>>> import numpy as np
>>> np.set_printoptions(suppress=True, linewidth=140)
>>> K = np.loadtxt("sample15.csv", delimiter=",")
>>> print(K.round(2))
[[ 0.78 -0.41]
 [-0.41  0.22]]
>>> print(np.round(np.trace(np.linalg.pinv(K) @ K), 2))
1.0
>>> np.round(K @ np.linalg.pinv(K) @ K, 2)
array([[ 0.78, -0.41],
       [-0.41,  0.22]])
>>> U, sv, VT = np.linalg.svd(K)
>>> sv.round(2) + 0
array([1., 0.])
>>> print(np.argmax(sv[:-1] / (sv[1:] + 1e-6)) + 1)
1
>>> Y = U[:, :1] @ np.diag(sv[:1]) @ VT[:1]
>>> np.round(np.linalg.norm(K - Y, 2), 2), np.round(sv[1], 2)
(np.float64(0.0), np.float64(0.0))
>>> print(np.linalg.matrix_rank(K, rtol=0.05))
1
>>> Y.round(2)
array([[ 0.78, -0.41],
       [-0.41,  0.22]])
>>> print(np.linalg.matrix_rank(Y))
1
>>> rk = np.linalg.matrix_rank(K)
>>> rk
np.int64(1)
>>> N = np.linalg.svd(K)[2][rk:].T
>>> np.round(K @ N, 2) + 0
array([[0.],
       [0.]])
>>> print([int(np.linalg.matrix_rank(np.delete(K, i, axis=0))) for i in range(2)])
[1, 1]
>>> N.shape
(2, 1)
>>> f, r1 = K[0], K[1]
>>> print(round(float(f @ f), 2))
0.78
>>> pr = (f @ r1) / (f @ f) * f
>>> print((r1 - pr) @ f)
0.0
>>> round(float(np.linalg.norm(f + r1) ** 2 + np.linalg.norm(f - r1) ** 2), 2)
2.0
>>> print(r1 - pr)
[0. 0.]
>>> pr.round(2)
array([-0.41,  0.22])
>>> U, sv, VT = np.linalg.svd(K)
>>> vecs = VT[:(sv > 1e-8).sum()]
>>> rng = np.random.default_rng(2216)
>>> x = K[1] + -3 * K[0] + rng.integers(2) * np.eye(2)[0]
>>> x.round(2)
array([-1.76,  1.46])
>>> round(float(np.linalg.norm(x - vecs.T @ vecs @ x)), 2)
0.47
>>> J = np.load("m.npy")
>>> J
array([[ 1,  1,  1,  1,  1,  1,  1,  1],
       [ 1,  1,  1,  1, -1, -1, -1, -1],
       [ 1, -1, -1,  1,  1, -1, -1,  1],
       [ 1, -1,  1, -1,  1, -1,  1, -1],
       [ 1, -1, -1,  1, -1,  1,  1, -1],
       [ 1,  1, -1, -1,  1,  1, -1, -1]])
>>> def softmax(z):
...     e = np.exp(z - z.max(axis=-1, keepdims=True))
...     return e / e.sum(axis=-1, keepdims=True)
... 
>>> np.round(softmax(10 * K[0]), 2) + 0
array([1., 0.])
>>> np.round(softmax(K[0] + -1), 2)
array([0.77, 0.23])
>>> np.round(softmax(K[0]), 2)
array([0.77, 0.23])
>>> scores = K @ K.T / np.sqrt(2)
>>> print(softmax(scores).round(6).argmax(axis=1))
[0 1]
>>> Y = np.array([[6, 0], [2, 4]])
>>> A = Y + Y.T
>>> print(A)
[[12  2]
 [ 2  8]]
>>> ev, vecs = np.linalg.eig(A)
>>> print(np.round(A @ vecs[:, 0] - ev[0] * vecs[:, 0], 2) + 0)
[0. 0.]
>>> print(np.round(np.sort(np.linalg.eigvals(A.T)), 2))
[ 7.17 12.83]
>>> np.linalg.matrix_rank(K, rtol=0.1)
np.int64(1)
>>> Y = A + rng.integers(-2, 3, (2, 1)) @ rng.integers(-2, 3, (1, 2))
>>> Y
array([[12,  2],
       [ 2,  8]])
>>> np.round(np.linalg.svd(Y - A, compute_uv=False), 2)
array([0., 0.])
>>> np.abs(Y - A).sum(axis=1)
array([0, 0])
>>> np.linalg.matrix_rank(Y - A, tol=1e-8)
np.int64(0)
>>> f, r1 = J[1], J[5]
>>> print(f @ f)
8
>>> f @ r1
np.int64(0)
>>> pr = (f @ r1) / (f @ f) * f
>>> np.linalg.matrix_rank(np.outer(f, r1))
np.int64(1)
>>> round(float(np.linalg.norm(f + r1) ** 2 + np.linalg.norm(f - r1) ** 2), 2)
32.0
>>> np.outer(f, r1)
array([[ 1,  1, -1, -1,  1,  1, -1, -1],
       [ 1,  1, -1, -1,  1,  1, -1, -1],
       [ 1,  1, -1, -1,  1,  1, -1, -1],
       [ 1,  1, -1, -1,  1,  1, -1, -1],
       [-1, -1,  1,  1, -1, -1,  1,  1],
       [-1, -1,  1,  1, -1, -1,  1,  1],
       [-1, -1,  1,  1, -1, -1,  1,  1],
       [-1, -1,  1,  1, -1, -1,  1,  1]])
>>> print(r1 - pr)
[ 1.  1. -1. -1.  1.  1. -1. -1.]
>>> feats = np.loadtxt("test1.csv", delimiter=",")
>>> print(feats)
[[-0.1  1.3 -1.2 -0.3  0.3  0.9  0.5]
 [ 0.4 -0.4  0.6 -1.5  0.4 -0.5 -1.2]
 [-1.1 -0.9  2.3 -0.2 -0.3  0.5  0.4]
 [-0.5  0.7 -1.6  0.3  0.4  0.1 -0.2]
 [-0.3 -0.6  0.8  1.2  0.6 -1.7 -0.7]
 [-1.   0.2  0.1 -1.3  0.7  0.1  0. ]
 [ 0.3  1.8 -0.6  0.3  0.  -0.2  0.4]]
>>> x = np.array([2, 5, -5, -3, 7, -7, 4])
>>> target = feats @ x
>>> target.round(2)
array([ 11. ,   1.8, -21.6,  10.9,   2.1,   6.6,  14.7])
>>> np.round(np.linalg.solve(feats, target), 2)
array([ 2.,  5., -5., -3.,  7., -7.,  4.])
>>> print(np.round(np.linalg.solve(feats, 4 * target), 2))
[  8.  20. -20. -12.  28. -28.  16.]
>>> f = np.array([0, 0, 1])
>>> W0 = 4 * np.eye(3) + np.outer(f, f)
>>> W0
array([[4., 0., 0.],
       [0., 4., 0.],
       [0., 0., 5.]])
>>> ev, vecs = np.linalg.eigh(W0)
>>> (ev > 1e-8).sum(), (ev < -1e-8).sum()
(np.int64(3), np.int64(0))
>>> ev.sum(), np.trace(W0)
(np.float64(13.0), np.float64(13.0))
>>> np.round(np.linalg.eigvalsh(W0 + 5 * np.eye(3)), 2)
array([ 9.,  9., 10.])
>>> vecs @ np.diag(ev) @ vecs.T
array([[4., 0., 0.],
       [0., 4., 0.],
       [0., 0., 5.]])
>>> np.unique(ev.round(6) + 0, return_counts=True)[1]
array([2, 1])
>>> print(np.prod(np.diag(W0)), round(np.linalg.det(W0), 2))
80.0 80.0
>>> np.round(np.linalg.matrix_power(W0 - np.diag(np.diag(W0)), 3), 2)
array([[0., 0., 0.],
       [0., 0., 0.],
       [0., 0., 0.]])
>>> [int(np.linalg.matrix_rank(np.linalg.matrix_power(W0, p))) for p in range(1, 4)]
[3, 3, 3]
>>> x = np.array([-9, -3, -2])
>>> target = W0 @ x
>>> c, lr = np.zeros(3), 1 / np.linalg.norm(W0, 2) ** 2
>>> for i in range(4):
...     c -= lr * W0.T @ (W0 @ c - target)
...     if i % 1 == 0: print(i, round(np.linalg.norm(W0 @ c - target), 2))
... 
0 13.66
1 4.92
2 1.77
3 0.64
>>> c.round(2)
array([-8.85, -2.95, -2.  ])
>>> print(round(np.linalg.cond(W0), 2))
1.25
>>> mat = np.load("x.npy")
>>> mat
array([[7, 0, 7, 0],
       [0, 2, 0, 0],
       [7, 0, 0, 9],
       [0, 0, 2, 1]])
>>> round(np.linalg.det(mat.T), 2)
np.float64(-350.0)
>>> print(np.einsum("ii->", mat))
10
>>> round(np.linalg.eigvals(mat).sum().real, 2)
np.float64(10.0)
>>> print(np.einsum("ij,ji->", mat, mat))
188
>>> round(float(np.linalg.det(2 * mat)), 2), round(np.linalg.det(mat), 2)
(-5600.0, np.float64(-350.0))
>>> np.kron(np.eye(2, dtype=int), mat)
array([[7, 0, 7, 0, 0, 0, 0, 0],
       [0, 2, 0, 0, 0, 0, 0, 0],
       [7, 0, 0, 9, 0, 0, 0, 0],
       [0, 0, 2, 1, 0, 0, 0, 0],
       [0, 0, 0, 0, 7, 0, 7, 0],
       [0, 0, 0, 0, 0, 2, 0, 0],
       [0, 0, 0, 0, 7, 0, 0, 9],
       [0, 0, 0, 0, 0, 0, 2, 1]])
>>> F = np.load("a.npy")
>>> print(F)
[[  1   3  -3   3   9  -9]
 [  0   1   0   0   3   0]
 [  1  -3   1   3  -9   3]
 [ -2  -6   6  -4 -12  12]
 [  0  -2   0   0  -4   0]
 [ -2   6  -2  -4  12  -4]]
>>> f = np.array([5, 5, 2, -5, 1, -5])
>>> Y = F + np.outer(f, np.eye(6)[5])
>>> np.linalg.matrix_rank(Y - F)
np.int64(1)
>>> M = np.loadtxt("mat.csv", delimiter=",")
>>> M
array([[-1.7, -2. ,  3. ,  0. , -2. ,  1. ,  2. ,  1. ],
       [ 0. ,  1.3,  3. ,  1. ,  0. , -1. ,  0. , -1. ],
       [ 3. ,  2. ,  3.3, -3. , -1. , -3. , -2. , -3. ],
       [-1. , -1. , -3. , -1.7, -2. , -2. ,  1. , -3. ],
       [ 2. ,  1. , -2. , -3. ,  0.3,  3. ,  1. ,  1. ],
       [-1. ,  3. ,  0. , -1. , -2. , -1.7, -3. ,  2. ],
       [-2. ,  2. ,  0. ,  1. ,  1. , -2. ,  1.3,  1. ],
       [-2. , -2. ,  3. ,  0. , -2. ,  1. ,  2. ,  1.3]])
>>> Y = M + rng.integers(-2, 3, (8, 7)) @ rng.integers(-2, 3, (7, 8))
>>> print(Y.round(2))
[[ -4.7   3.   12.    6.    0.   -2.   -7.    3. ]
 [  9.   -0.7   7.   11.    6.   -1.    8.    8. ]
 [ -3.   -9.   -2.7  -7.    2.  -11.   -8.   -9. ]
 [ -1.   -7.   -6.   -5.7  -5.   -2.    1.    2. ]
 [  5.   -3.   -4.   -1.    4.3   0.    3.    1. ]
 [  1.    6.    0.    1.   -4.    0.3   0.    9. ]
 [ -2.   -5.   -1.    5.   11.  -10.   -0.7  -4. ]
 [ -1.   -4.   -1.   -6.    2.    5.    9.   -6.7]]
>>> np.round(np.linalg.svd(Y - M, compute_uv=False), 2) + 0
array([26.23, 20.8 , 19.61, 12.69,  3.67,  2.08,  1.3 ,  0.  ])
>>> np.abs(Y - M).sum(axis=1)
array([39., 48., 50., 21., 20., 21., 37., 36.])
>>> np.linalg.matrix_rank(Y - M, tol=1e-8)
np.int64(7)
